In [1]: import numpy as np

In [2]: import numpy.linalg as la

In [3]: np.set_printoptions(precision=3, suppress=True, linewidth=100)

In [4]: feats = 4 * np.eye(4) + np.eye(4, k=1)

In [5]: print(feats)
[[4. 1. 0. 0.]
 [0. 4. 1. 0.]
 [0. 0. 4. 1.]
 [0. 0. 0. 4.]]

In [6]: # triangular

In [7]: hat = np.triu(np.array([[0, -2, 1, -1], [-1, -1, 0, 1], [-2, -2, -1, -2], [1, 1, 1, -2]]), 1) + np.eye(4)

In [8]: out = hat @ feats @ la.inv(hat)

In [9]: print(hat @ feats - feats @ hat)
[[ 0.  0. -2.  0.]
 [ 0.  0.  0.  2.]
 [ 0.  0.  0.  0.]
 [ 0.  0.  0.  0.]]

In [10]: print(out)
[[ 4.  1. -2. -4.]
 [ 0.  4.  1.  2.]
 [ 0.  0.  4.  1.]
 [ 0.  0.  0.  4.]]

In [11]: print(round(float(la.det(out)), 3))
256.0

In [12]: K = np.array([[-3, 3, 1, 3], [0, -1, -3, 1], [0, -2, 0, -1]])

In [13]: K[1] = K[2]

In [14]: print(K)
[[-3  3  1  3]
 [ 0 -2  0 -1]
 [ 0 -2  0 -1]]

In [15]: print(round(la.norm(K, 2) / la.norm(K), 3))
0.954

In [16]: rng = np.random.default_rng(616)

In [17]: X = np.triu(rng.random((3, 3)) < 0.8, 1).astype(int)

In [18]: X = X + X.T

In [19]: print(X)
[[0 0 1]
 [0 0 1]
 [1 1 0]]

In [20]: # column 1 repeats column 0

In [21]: left, sigma, VT = la.svd(X, full_matrices=False)

In [22]: print(np.round(left.T @ left, 3) + 0)
[[1. 0. 0.]
 [0. 1. 0.]
 [0. 0. 1.]]

In [23]: print(np.round(VT @ VT.T, 3) + 0)
[[1. 0. 0.]
 [0. 1. 0.]
 [0. 0. 1.]]

In [24]: print(np.allclose(left * sigma @ VT, X))
True

In [25]: print(sigma)
[ 1.414  1.414 -0.   ]

In [26]: print(left.shape, sigma.shape, VT.shape)
(3, 3) (3,) (3, 3)

In [27]: print(np.round(np.poly(X), 3) + 0)
[ 1.  0. -2.  0.]

In [28]: print(np.einsum("ii->", X))
0

In [29]: print(np.einsum("ij,ji->", X, X))
4

In [30]: print(np.round(la.det(X[::-1]), 3))
0.0

In [31]: print(round(float(la.det(X.T)), 3))
0.0

In [32]: print(round(la.det(2 * X), 3), round(float(la.det(X)), 3))
0.0 0.0

In [33]: print(np.abs(np.diag(la.qr(X)[1])) > 1e-9)
[ True False  True]

In [34]: print(X @ la.pinv(X) @ X)
[[0. 0. 1.]
 [0. 0. 1.]
 [1. 1. 0.]]

In [35]: print(round(float(np.trace(la.pinv(X) @ X)), 3))
2.0

In [36]: F = np.load("x.npy")

In [37]: print(F)
[[2 0 0 0 0 0]
 [1 1 0 0 0 0]
 [2 2 0 0 0 0]
 [0 0 2 0 0 0]
 [0 0 1 1 0 0]
 [0 0 2 2 0 0]
 [0 0 0 0 2 0]
 [0 0 0 0 1 1]
 [0 0 0 0 2 2]]

In [38]: out = F + rng.integers(-2, 3, (9, 3)) @ rng.integers(-2, 3, (3, 6))

In [39]: print(out)
[[ 0 -4  2  6 -4 -4]
 [ 5  1  1 -5  0  4]
 [ 4  6 -3 -5  4  2]
 [-2  4 -1 -1  4  0]
 [ 2  0 -1  1  0 -3]
 [-6  4 -2  6  4 -4]
 [ 2  0 -2  0  2 -3]
 [-6  4 -2  2  5  1]
 [ 3  2  0 -6  4  7]]

In [40]: print(la.matrix_rank(out - F, tol=1e-8))
3

In [41]: print(np.round(la.svd(out - F, compute_uv=False), 3) + 0)
[17.152 15.316  6.725  0.     0.     0.   ]

In [42]: x = np.array([-2, 2, -2, 0, -1, 0])

In [43]: rhs = out @ x

In [44]: print(np.round(la.solve(out.T @ out, out.T @ rhs), 3) + 0)
[-2.  2. -2.  0. -1.  0.]

In [45]: print(rhs)
[ -8 -10   6  10  -2  20  -2  19  -6]

In [46]: rhs = rhs + 0.05 * rng.normal(size=9)

In [47]: print(rhs)
[-7.974 -9.996  6.01  10.055 -2.055 19.996 -1.938 19.01  -5.923]

In [48]: c, *_ = la.lstsq(out, rhs)

In [49]: print(c.round())
[-2.  2. -2. -0. -1. -0.]

In [50]: print(c)
[-1.994  1.987 -1.973 -0.001 -0.968 -0.007]

In [51]: out = feats[0, 0] * feats[1:] - np.outer(feats[1:, 0], feats[0])

In [52]: print(out)
[[ 0. 16.  4.  0.]
 [ 0.  0. 16.  4.]
 [ 0.  0.  0. 16.]]

In [53]: print(feats[:, 0] / feats[0, 0])
[1. 0. 0. 0.]

In [54]: print(la.matrix_rank(out), la.matrix_rank(feats))
3 4

In [55]: x = np.array([5, 7, 9, 1, 2, 5])

In [56]: print(F @ x)
[10 12 24 18 10 20  4  7 14]

In [57]: print(F @ np.eye(6)[4])
[0. 0. 0. 0. 0. 0. 2. 1. 2.]

In [58]: print((F * x).sum(axis=1))
[10 12 24 18 10 20  4  7 14]

In [59]: m1 = np.loadtxt("out6.csv", delimiter=",")

In [60]: print(m1)
[[ 0.119  0.397 -0.371]
 [-0.38  -0.885  0.862]
 [ 0.617  0.987 -0.982]
 [-0.119 -0.397  0.371]
 [-0.762 -0.998  0.997]
 [-0.159 -0.508  0.478]
 [ 0.08   0.273 -0.254]
 [-0.273 -0.753  0.721]
 [-0.617 -0.987  0.982]
 [ 0.273  0.753 -0.721]
 [-0.345 -0.851  0.824]
 [ 0.     0.     0.   ]
 [ 0.38   0.885 -0.862]
 [ 0.159  0.508 -0.478]
 [ 0.345  0.851 -0.824]
 [-0.478 -0.949  0.934]
 [ 0.119  0.397 -0.371]
 [-0.197 -0.604  0.572]
 [-0.31  -0.808  0.778]
 [ 0.04   0.139 -0.129]
 [ 0.159  0.508 -0.478]
 [ 0.     0.     0.   ]
 [-0.235 -0.686  0.653]
 [-0.119 -0.397  0.371]]

In [61]: out = np.array([[8, 1, 1], [5, 5, 5], [5, 0, 6]])

In [62]: print(la.matrix_rank(np.vstack([m1, out.T])))
3

In [63]: print(np.vstack([m1, out.T]).shape)
(27, 3)

In [64]: Q, evecs = la.qr(m1[:, :2])[0], la.qr(m1[:, 2:])[0]

In [65]: sigma = la.svd(Q.T @ evecs, compute_uv=False)

In [66]: print(round(la.norm(Q @ Q.T - evecs @ evecs.T, 2), 3))
1.0

In [67]: print(sigma)
[1.]

In [68]: print(np.degrees(np.arccos(sigma.clip(0, 1))))
[0.436]

In [69]: mat = np.load("block12.npy")

In [70]: print(mat)
[[  1.55   -3.328  -4.013]
 [  0.785   1.202   7.753]
 [  1.105  -1.611   9.646]
 [ -1.402   5.208  12.608]
 [  1.447  -5.131 -17.181]
 [ -0.457   0.256  -8.825]
 [ -1.53    4.688   8.878]
 [  1.182  -2.532  -7.821]
 [ -1.476   3.94    8.006]
 [ -1.154   1.495   2.614]
 [  0.297  -1.633  -3.604]
 [ -0.686   3.249   7.632]
 [ -0.041  -0.023  -3.544]
 [  0.289  -0.787   8.526]
 [  1.283  -1.898 -10.324]
 [  0.376  -0.705 -15.547]
 [  0.128  -1.308  -3.585]]

In [71]: # column 2 is much longer than the rest

In [72]: cen = (mat - mat.mean(axis=0)) / mat.std(axis=0)

In [73]: print(np.argwhere(np.abs(cen) > 2))
[]

In [74]: c = la.lstsq(np.delete(cen, 2, axis=1), cen[:, 2])[0]

In [75]: print(c)
[0.554 1.221]

In [76]: print(np.round(1 - np.var(cen[:, 2] - np.delete(cen, 2, axis=1) @ c), 3))
0.576
